% python3 -q
>>> import numpy as np
>>> from numpy import linalg as LA
>>> np.set_printoptions(suppress=True, linewidth=140)
>>> X = -2 * np.eye(3) + np.ones((3, 3))
>>> X
array([[-1.,  1.,  1.],
       [ 1., -1.,  1.],
       [ 1.,  1., -1.]])
>>> evals, evecs = LA.eig(X)
>>> np.round(np.sort(LA.eigvals(X @ X)), 2)
array([1., 4., 4.])
>>> evals.round(2)
array([ 1., -2., -2.])
>>> evals, evecs = LA.eigh(X)
>>> vec = np.array([0, 2, 3])
>>> np.round(evecs * np.maximum(evals, 0) @ evecs.T, 2)
array([[0.33, 0.33, 0.33],
       [0.33, 0.33, 0.33],
       [0.33, 0.33, 0.33]])
>>> vec @ X @ vec
np.float64(-1.0)
>>> np.round(LA.eigvalsh(X[1:, 1:]), 2)
array([-2.,  0.])
>>> round(float(vec @ X @ vec / (vec @ vec)), 2), np.round(evals[0], 2), evals[-1]
(-0.08, np.float64(-2.0), np.float64(1.0))
>>> A = np.loadtxt("sample15.csv", delimiter=",")
>>> A
array([[ 0.,  0.,  0., -2.,  2.,  2., -2., -1.],
       [ 0.,  0.,  0.,  2.,  1.,  1.,  1., -2.],
       [ 0.,  0.,  0.,  1.,  1.,  0., -2.,  2.],
       [ 0.,  0.,  0.,  0., -1.,  0.,  0.,  0.],
       [ 0.,  0.,  0.,  0.,  0.,  2.,  0.,  0.],
       [ 0.,  0.,  0.,  0.,  0.,  0.,  0.,  2.],
       [ 0.,  0.,  0.,  0.,  0.,  0.,  0., -1.],
       [ 0.,  0.,  0.,  0.,  0.,  0.,  0.,  0.]])
>>> evals, evecs = LA.eigh(X)
>>> np.round(LA.svd(X, compute_uv=False), 2)
array([2., 2., 1.])
>>> np.round(LA.eigvalsh(X + -1 * np.eye(3)), 2) + 0
array([-3., -3.,  0.])
>>> np.round(evecs.T @ evecs, 2) + 0
array([[1., 0., 0.],
       [0., 1., 0.],
       [0., 0., 1.]])
>>> np.round(evecs @ np.diag(evals) @ evecs.T, 2)
array([[-1.,  1.,  1.],
       [ 1., -1.,  1.],
       [ 1.,  1., -1.]])
>>> np.round(evecs.T @ X @ evecs, 2) + 0
array([[-2.,  0.,  0.],
       [ 0., -2.,  0.],
       [ 0.,  0.,  1.]])
>>> evals.round(2)
array([-2., -2.,  1.])
>>> np.unique(evals.round(6) + 0, return_counts=True)[1]
array([2, 1])
>>> LA.matrix_rank(A, rtol=0.1)
np.int64(5)
>>> np.argsort(-LA.norm(A, axis=0).round(6), kind="stable")[:3]
array([7, 3, 5])
>>> LA.cond(A) > 100
np.True_
>>> np.allclose(A[:-1].T @ LA.lstsq(A[:-1].T, A[-1])[0], A[-1])
True
>>> round(float(np.trace(LA.pinv(A) @ A)), 2)
5.0
>>> LA.lstsq(A[:-1].T, A[-1])[2]
np.int32(5)
>>> F = np.loadtxt("m.csv", delimiter=",")
>>> F
array([[ 0.2 , -0.99,  0.96],
       [-0.45,  0.98, -0.96],
       [ 0.69,  0.49,  0.47],
       [-0.2 , -0.1 , -0.14],
       [-0.62,  0.59, -0.83],
       [ 0.  ,  0.38, -0.25],
       [ 0.38, -0.66,  0.73],
       [ 0.27,  0.52, -0.09],
       [ 0.54,  0.97, -0.64],
       [ 0.27,  0.92, -0.63],
       [-0.24, -0.97,  0.79],
       [ 0.48,  0.98, -0.72],
       [ 0.56,  0.99, -0.83],
       [ 0.56,  0.24,  0.46]])
>>> M2 = np.c_[F[:, :1] @ np.array([[-9]]), np.array([1, -1, 0, 0, 0, 2, 2, -1, 1, 2, 1, 1, 0, -2])]
>>> M2.round(2)
array([[-1.8 ,  1.  ],
       [ 4.05, -1.  ],
       [-6.21,  0.  ],
       [ 1.8 ,  0.  ],
       [ 5.58,  0.  ],
       [ 0.  ,  2.  ],
       [-3.42,  2.  ],
       [-2.43, -1.  ],
       [-4.86,  1.  ],
       [-2.43,  2.  ],
       [ 2.16,  1.  ],
       [-4.32,  1.  ],
       [-5.04,  0.  ],
       [-5.04, -2.  ]])
>>> np.round(LA.norm(M2 - F @ LA.lstsq(F, M2)[0], axis=0), 2) + 0
array([0.  , 4.27])
>>> np.round(LA.lstsq(F, M2[:, 0])[0], 2) + 0
array([-9.,  0.,  0.])
>>> LA.matrix_rank(M2)
np.int64(2)
>>> hat = F @ LA.solve(F.T @ F, F.T)
>>> np.round(np.diag(hat), 2)
array([0.18, 0.34, 0.54, 0.03, 0.27, 0.03, 0.17, 0.11, 0.21, 0.11, 0.14, 0.21, 0.38, 0.28])
>>> np.allclose(hat @ hat, hat)
True
>>> Xc = (F - F.mean(axis=0)) / F.std(axis=0)
>>> np.round(Xc.std(axis=0), 2)
array([1., 1., 1.])
>>> np.argwhere(np.abs(Xc) > 2)
array([], shape=(0, 2), dtype=int64)
>>> coef = LA.lstsq(np.delete(Xc, 0, axis=1), Xc[:, 0])[0]
>>> coef.round(2)
array([1.58, 1.61])
>>> round(float(1 - np.var(Xc[:, 0] - np.delete(Xc, 0, axis=1) @ coef)), 2)
0.61
>>> T = np.stack([F, 5 * F, F[::-1]])
>>> T.shape
(3, 14, 3)
>>> np.round(np.einsum("bij,cij->bc", T, T), 2)
array([[ 16.98,  84.9 ,   6.92],
       [ 84.9 , 424.52,  34.59],
       [  6.92,  34.59,  16.98]])
>>> (T @ F.T).shape
(3, 14, 14)
>>> LA.matrix_rank(T.reshape(3, -1))
np.int64(2)
>>> mat = np.load("x.npy")
>>> mat
array([[ 3,  4,  5,  6,  7],
       [ 8,  9, 10, 11, 12],
       [13, 14, 15, 16, 17],
       [18, 19, 20, 21, 22],
       [23, 24, 25, 26, 27],
       [28, 29, 30, 31, 32]])
>>> # rows and columns are dependent
>>> Uu, sigma, vt = LA.svd(mat)
>>> evecs = vt[:(sigma > 1e-8).sum()]
>>> rng = np.random.default_rng(72)
>>> vec = mat[3] + 5 * mat[2] + rng.integers(2) * np.eye(5)[3]
>>> vec
array([ 83.,  89.,  95., 102., 107.])
>>> np.allclose(evecs.T @ evecs @ vec, vec)
False
>>> np.round(np.diag(evecs.T @ evecs), 2)
array([0.6, 0.3, 0.2, 0.3, 0.6])
>>> u = np.array([5, -4])
>>> np.correlate(mat[4], mat[5], "full")
array([ 736, 1481, 2234, 2994, 3760, 3014, 2264, 1511,  756])
>>> np.array([np.convolve(row, u, "same") for row in mat])
array([[ 15,   8,   9,  10,  11],
       [ 40,  13,  14,  15,  16],
       [ 65,  18,  19,  20,  21],
       [ 90,  23,  24,  25,  26],
       [115,  28,  29,  30,  31],
       [140,  33,  34,  35,  36]])
>>> np.round(LA.norm(mat[2], 1), 2), round(LA.norm(mat[2], np.inf), 2)
(np.float64(75.0), np.float64(17.0))
>>> np.round(LA.norm(mat, 2), 2)
np.float64(106.88)
>>> round(LA.norm(mat) ** 2 / LA.norm(mat, 2) ** 2, 2)
np.float64(1.0)
>>> M2 = mat / np.sqrt((mat ** 2).mean(axis=1, keepdims=True))
>>> mat - mat.mean(axis=1, keepdims=True)
array([[-2., -1.,  0.,  1.,  2.],
       [-2., -1.,  0.,  1.,  2.],
       [-2., -1.,  0.,  1.,  2.],
       [-2., -1.,  0.,  1.,  2.],
       [-2., -1.,  0.,  1.,  2.],
       [-2., -1.,  0.,  1.,  2.]])
>>> M2[5].round(2)
array([0.93, 0.97, 1.  , 1.03, 1.07])
>>> data = np.array([[0, 0, 0, 8, 2],
...     [0, 8, 0, 5, 8],
...     [4, 6, 5, 0, 0],
...     [0, 8, 9, 0, 6],
...     [0, 0, 0, 0, 0],
...     [0, 0, 0, 0, 4],
...     [8, 0, 0, 3, 0],
...     [0, 8, 0, 5, 0]])
>>> hat = data @ LA.solve(data.T @ data, data.T)
>>> np.round(LA.eigvalsh(hat), 2) + 0
array([0., 0., 0., 1., 1., 1., 1., 1.])
>>> hat.round(2)
array([[ 0.95, -0.03, -0.16,  0.09,  0.  , -0.05,  0.08,  0.06],
       [-0.03,  0.81, -0.1 ,  0.06,  0.  ,  0.3 ,  0.05,  0.21],
       [-0.16, -0.1 ,  0.48,  0.29,  0.  , -0.15,  0.26,  0.2 ],
       [ 0.09,  0.06,  0.29,  0.84,  0.  ,  0.08, -0.14, -0.11],
       [ 0.  ,  0.  ,  0.  ,  0.  ,  0.  ,  0.  ,  0.  ,  0.  ],
       [-0.05,  0.3 , -0.15,  0.08,  0.  ,  0.29,  0.08, -0.27],
       [ 0.08,  0.05,  0.26, -0.14,  0.  ,  0.08,  0.87, -0.1 ],
       [ 0.06,  0.21,  0.2 , -0.11,  0.  , -0.27, -0.1 ,  0.76]])
>>> np.round(np.diag(hat), 2)
array([0.95, 0.81, 0.48, 0.84, 0.  , 0.29, 0.87, 0.76])
>>> round(np.trace(hat), 2)
np.float64(5.0)
>>> M2 = np.c_[data[:, :3] @ np.array([[-1, 1, 2], [3, -5, -3], [4, 4, -5]]), np.array([1, 1, 2, 1, 0, 1, 2, 0])]
>>> M2
array([[  0,   0,   0,   1],
       [ 24, -40, -24,   1],
       [ 34,  -6, -35,   2],
       [ 60,  -4, -69,   1],
       [  0,   0,   0,   0],
       [  0,   0,   0,   1],
       [ -8,   8,  16,   2],
       [ 24, -40, -24,   0]])
>>> np.round(LA.norm(M2 - data @ LA.lstsq(data, M2)[0], axis=0), 2) + 0
array([0.  , 0.  , 0.  , 0.98])
>>> LA.matrix_rank(M2)
np.int64(4)
>>> np.round(LA.norm(LA.qr(data)[0].T @ M2, axis=0) ** 2 / ((M2 ** 2).sum(axis=0) + 1e-12), 2)
array([1.  , 1.  , 1.  , 0.92])
>>> M2 = np.array([[-3, 4, 1, 3, -5, 2, 4, 4],
...     [2, 3, -5, 4, -3, 1, 3, 5],
...     [-3, -3, 3, 0, -3, 5, 4, 1]])
>>> m1 = M2.T @ M2
>>> m1
array([[ 22,   3, -22,  -1,  18, -19, -18,  -5],
       [  3,  34, -20,  24, -20,  -4,  13,  28],
       [-22, -20,  35, -17,   1,  12,   1, -18],
       [ -1,  24, -17,  25, -27,  10,  24,  32],
       [ 18, -20,   1, -27,  43, -28, -41, -38],
       [-19,  -4,  12,  10, -28,  30,  31,  18],
       [-18,  13,   1,  24, -41,  31,  41,  35],
       [ -5,  28, -18,  32, -38,  18,  35,  42]])
>>> # equal to its transpose
>>> rank = LA.matrix_rank(m1)
>>> rank
np.int64(3)
>>> N = LA.svd(m1)[2][rank:].T
>>> np.round(N @ N.T, 2)
array([[ 0.64,  0.13,  0.42, -0.04, -0.17,  0.05,  0.08, -0.04],
       [ 0.13,  0.33, -0.02, -0.18,  0.15,  0.34,  0.08, -0.15],
       [ 0.42, -0.02,  0.44,  0.17,  0.07, -0.03,  0.01,  0.2 ],
       [-0.04, -0.18,  0.17,  0.83,  0.14, -0.02, -0.12, -0.21],
       [-0.17,  0.15,  0.07,  0.14,  0.73,  0.15,  0.24,  0.2 ],
       [ 0.05,  0.34, -0.03, -0.02,  0.15,  0.6 , -0.29, -0.1 ],
       [ 0.08,  0.08,  0.01, -0.12,  0.24, -0.29,  0.71, -0.2 ],
       [-0.04, -0.15,  0.2 , -0.21,  0.2 , -0.1 , -0.2 ,  0.73]])
>>> [int(LA.matrix_rank(np.delete(m1, i, axis=0))) for i in range(8)]
[3, 3, 3, 3, 3, 3, 3, 3]
>>> [int(LA.matrix_rank(m1[:i])) for i in range(1, len(m1) + 1)]
[1, 2, 3, 3, 3, 3, 3, 3]
>>> N.shape
(8, 5)
>>> np.allclose(m1 @ N, 0)
True
